$ python3 -q
>>> import numpy as np
>>> from numpy import linalg as LA
>>> np.set_printoptions(precision=2, suppress=True, linewidth=160)
>>> K = np.load("case19.npy")
>>> K
array([[14.01, -7.01, -0.01,  7.03],
       [ 8.03, -3.97, -0.05,  4.  ],
       [ 3.98, -1.99, -0.01,  2.02],
       [ 1.97, -1.  , -0.04,  1.  ],
       [ 8.02, -3.97,  0.03,  3.97],
       [18.04, -9.05, -0.02,  9.02],
       [13.98, -7.02,  0.01,  6.99],
       [10.02, -5.  ,  0.03,  5.01]])
>>> np.argsort(-LA.norm(K, axis=0).round(6), kind="stable")[:3]
array([0, 1, 3])
>>> np.abs(LA.svd(K)[2][-1])
array([0.18, 0.47, 0.25, 0.83])
>>> [round(float(x), 2) for x in LA.svd(K, compute_uv=False)[:3]]
[38.07, 0.08, 0.07]
>>> round(float(LA.norm(K, 2) / LA.norm(K)), 2)
1.0
>>> feats = np.load("out8.npy")
>>> feats
array([[-0.6 ,  0.83,  0.15, -0.74,  0.93,  0.54,  0.98],
       [-0.45,  0.71,  0.3 , -0.23,  0.77,  0.49,  0.9 ],
       [-0.5 ,  0.71, -0.11, -0.84,  0.89,  0.32,  0.94],
       [-0.75,  0.92, -0.02, -0.94,  0.98,  0.6 ,  1.  ],
       [-0.26,  0.62,  0.76,  0.91,  0.09,  0.67,  0.62],
       [ 0.31, -0.31,  0.64,  0.97, -0.85,  0.24, -0.81],
       [-0.32,  0.45, -0.24, -0.79,  0.74,  0.09,  0.79],
       [-0.37,  0.78,  0.89,  0.98,  0.13,  0.82,  0.78],
       [-0.21,  0.  , -0.85, -0.99,  0.85, -0.56,  0.69],
       [ 0.04, -0.08, -0.05, -0.03, -0.07, -0.06, -0.12],
       [-0.37,  0.66,  0.51,  0.41,  0.56,  0.56,  0.82],
       [ 0.25, -0.31,  0.38,  0.86, -0.71,  0.06, -0.71],
       [-0.07,  0.  , -0.4 , -0.75,  0.4 , -0.21,  0.27],
       [-0.17,  0.24, -0.15, -0.54,  0.47,  0.03,  0.51],
       [ 0.29, -0.62, -0.67, -0.8 , -0.26, -0.62, -0.69],
       [ 0.47, -0.56,  0.63,  0.98, -0.94,  0.09, -0.94],
       [ 0.27, -0.51, -0.34, -0.21, -0.45, -0.4 , -0.69],
       [ 0.6 , -0.92, -0.92, -0.96, -0.66, -0.91, -0.96],
       [ 0.17, -0.31, -0.14,  0.02, -0.33, -0.21, -0.48],
       [-0.37,  0.86,  0.98,  1.  , -0.36,  0.94,  0.73],
       [ 0.39, -0.62, -0.15,  0.41, -0.73, -0.37, -0.86],
       [ 0.02, -0.24, -0.64, -0.9 ,  0.37, -0.45,  0.04],
       [-0.27,  0.45,  0.06, -0.36,  0.58,  0.24,  0.71],
       [-0.21,  0.38,  0.19,  0.01,  0.39,  0.26,  0.56],
       [ 0.05, -0.31, -0.7 , -0.93,  0.36, -0.52, -0.04],
       [ 0.2 , -0.16,  0.55,  0.92, -0.7 ,  0.24, -0.62],
       [ 0.03, -0.16, -0.38, -0.64,  0.16, -0.26, -0.04],
       [ 0.17, -0.31, -0.14,  0.02, -0.33, -0.21, -0.48],
       [-0.13,  0.45,  0.74,  0.94, -0.24,  0.6 ,  0.27],
       [ 0.37, -0.78, -0.89, -0.98, -0.13, -0.82, -0.78],
       [ 0.34, -0.38,  0.57,  0.96, -0.85,  0.15, -0.83],
       [-0.37,  0.74,  0.81,  0.92,  0.29,  0.76,  0.79],
       [-0.45,  0.74,  0.49,  0.22,  0.72,  0.6 ,  0.9 ],
       [-0.22,  0.16, -0.63, -0.96,  0.75, -0.29,  0.66]])
>>> hat = feats @ LA.solve(feats.T @ feats, feats.T)
>>> np.round(LA.eigvalsh(hat), 2) + 0
array([0., 0., 0., 0., 0., 0., 0., 0., 0., 0., 0., 0., 0., 0., 0., 0., 0., 0., 0., 0., 0., 0., 0., 0., 0., 0., 0., 1., 1., 1., 1., 1., 1., 1.])
>>> np.round(np.diag(hat), 2) + 0
array([0.37, 0.26, 0.18, 0.83, 0.11, 0.17, 0.11, 0.12, 0.6 , 0.  , 0.12, 0.12, 0.09, 0.1 , 0.15, 0.6 , 0.09, 0.53, 0.06, 0.75, 0.18, 0.12, 0.11, 0.05, 0.11,
       0.12, 0.06, 0.06, 0.11, 0.12, 0.16, 0.15, 0.14, 0.14])
>>> np.allclose(hat @ hat, hat)
True
>>> cen = feats - feats.mean(axis=0)
>>> vecs = LA.svd(cen)[2][:2]
>>> out = cen - cen @ vecs.T @ vecs
>>> (cen @ vecs.T).std(axis=0)
array([1.12, 1.03])
>>> out.std(axis=0)
array([0.04, 0.05, 0.06, 0.09, 0.09, 0.08, 0.08])
>>> np.round(LA.norm(out) / LA.norm(cen), 2)
np.float64(0.13)
>>> np.diag(vecs.T @ vecs)
array([0.09, 0.23, 0.28, 0.54, 0.29, 0.2 , 0.38])
>>> LA.norm(out, axis=1).round(6).argmax()
np.int64(3)
>>> out = np.c_[feats[:, :2] @ np.array([[1, 2], [0, 2]]), np.array([-1, 3, 2, 0, 3, 3, 2, -2, -2, 3, -3, -2, -3, 1, -1, -2, -2, 3, -1, -1, 2, 3, -3, -1, -1, 0, -1, -3, 1, 1, -2, -1, 3, -2])]
>>> out
array([[-0.6 ,  0.46, -1.  ],
       [-0.45,  0.52,  3.  ],
       [-0.5 ,  0.42,  2.  ],
       [-0.75,  0.34,  0.  ],
       [-0.26,  0.72,  3.  ],
       [ 0.31,  0.  ,  3.  ],
       [-0.32,  0.26,  2.  ],
       [-0.37,  0.82, -2.  ],
       [-0.21, -0.42, -2.  ],
       [ 0.04, -0.08,  3.  ],
       [-0.37,  0.58, -3.  ],
       [ 0.25, -0.12, -2.  ],
       [-0.07, -0.14, -3.  ],
       [-0.17,  0.14,  1.  ],
       [ 0.29, -0.66, -1.  ],
       [ 0.47, -0.18, -2.  ],
       [ 0.27, -0.48, -2.  ],
       [ 0.6 , -0.64,  3.  ],
       [ 0.17, -0.28, -1.  ],
       [-0.37,  0.98, -1.  ],
       [ 0.39, -0.46,  2.  ],
       [ 0.02, -0.44,  3.  ],
       [-0.27,  0.36, -3.  ],
       [-0.21,  0.34, -1.  ],
       [ 0.05, -0.52, -1.  ],
       [ 0.2 ,  0.08,  0.  ],
       [ 0.03, -0.26, -1.  ],
       [ 0.17, -0.28, -3.  ],
       [-0.13,  0.64,  1.  ],
       [ 0.37, -0.82,  1.  ],
       [ 0.34, -0.08, -2.  ],
       [-0.37,  0.74, -1.  ],
       [-0.45,  0.58,  3.  ],
       [-0.22, -0.12, -2.  ]])
>>> np.round(LA.norm(out - feats @ LA.lstsq(feats, out)[0], axis=0), 2) + 0
array([ 0.  ,  0.  , 11.04])
>>> LA.norm(LA.qr(feats)[0].T @ out, axis=0) ** 2 / ((out ** 2).sum(axis=0) + 1e-12)
array([1.  , 1.  , 0.19])
>>> np.round(LA.lstsq(feats, out[:, 0])[0], 2) + 0
array([1., 0., 0., 0., 0., 0., 0.])
>>> LA.matrix_rank(np.c_[feats, out])
np.int64(8)
>>> C2 = np.cov(feats, rowvar=False)
>>> np.argsort(-feats.std(axis=0).round(6), kind="stable")
array([3, 6, 4, 2, 1, 5, 0])
>>> C2
array([[ 0.12, -0.18, -0.06,  0.03, -0.17, -0.11, -0.23],
       [-0.18,  0.3 ,  0.16,  0.06,  0.22,  0.23,  0.36],
       [-0.06,  0.16,  0.32,  0.38, -0.07,  0.25,  0.09],
       [ 0.03,  0.06,  0.38,  0.59, -0.27,  0.23, -0.1 ],
       [-0.17,  0.22, -0.07, -0.27,  0.36,  0.07,  0.37],
       [-0.11,  0.23,  0.25,  0.23,  0.07,  0.24,  0.21],
       [-0.23,  0.36,  0.09, -0.1 ,  0.37,  0.21,  0.5 ]])
>>> np.polyfit(feats[:, 0], feats[:, 2], 1)
array([-0.48,  0.01])
>>> np.round(LA.eigvalsh(C2)[::-1], 2) + 0
array([1.3 , 1.09, 0.02, 0.01, 0.  , 0.  , 0.  ])
>>> np.argwhere(np.triu(np.abs(np.corrcoef(feats.T)) > 0.8, 1))
array([[0, 1],
       [0, 4],
       [0, 6],
       [1, 5],
       [1, 6],
       [2, 3],
       [2, 5],
       [4, 6]])
>>> np.corrcoef(feats.T)
array([[ 1.  , -0.96, -0.29,  0.13, -0.85, -0.69, -0.97],
       [-0.96,  1.  ,  0.53,  0.13,  0.68,  0.85,  0.93],
       [-0.29,  0.53,  1.  ,  0.89, -0.21,  0.89,  0.22],
       [ 0.13,  0.13,  0.89,  1.  , -0.58,  0.6 , -0.18],
       [-0.85,  0.68, -0.21, -0.58,  1.  ,  0.22,  0.88],
       [-0.69,  0.85,  0.89,  0.6 ,  0.22,  1.  ,  0.61],
       [-0.97,  0.93,  0.22, -0.18,  0.88,  0.61,  1.  ]])
>>> W0 = np.load("w.npy")
>>> W0
array([[ -9,  -9, -24,  -6,   3],
       [  0,   0,  -2,   0,  12],
       [ 18,  18,  -4,  12,  14],
       [-27, -27,  -3, -18, -21],
       [-27, -27,  -9, -18, -29],
       [ -6,  -6,  14,  -4,  -6],
       [ 15,  15,  -2,  10,  15],
       [-45, -45, -21, -30, -35]])
>>> left, s, Vh = LA.svd(W0)
>>> s.round(2) + 0
array([115.77,  32.03,  12.51,   0.  ,   0.  ])
>>> out = left[:, :3] @ np.diag(s[:3]) @ Vh[:3]
>>> out.round(2) + 0
array([[ -9.,  -9., -24.,  -6.,   3.],
       [  0.,   0.,  -2.,   0.,  12.],
       [ 18.,  18.,  -4.,  12.,  14.],
       [-27., -27.,  -3., -18., -21.],
       [-27., -27.,  -9., -18., -29.],
       [ -6.,  -6.,  14.,  -4.,  -6.],
       [ 15.,  15.,  -2.,  10.,  15.],
       [-45., -45., -21., -30., -35.]])
>>> round(LA.norm(W0 - out) / LA.norm(W0), 2)
np.float64(0.0)
>>> LA.matrix_rank(W0, rtol=0.05)
np.int64(3)
>>> np.round(np.abs(W0 - out).max(), 2)
np.float64(0.0)
>>> np.abs(np.diag(LA.qr(W0)[1])) > 1e-9
array([ True, False,  True, False,  True])
>>> np.round(np.trace(LA.pinv(W0) @ W0), 2)
np.float64(3.0)
>>> LA.lstsq(W0[:-1].T, W0[-1])[2]
np.int32(3)
>>> try:
...     LA.inv(W0)
... except LA.LinAlgError as e:
...     print("failed:", e)
... 
failed: Last 2 dimensions of the array must be square
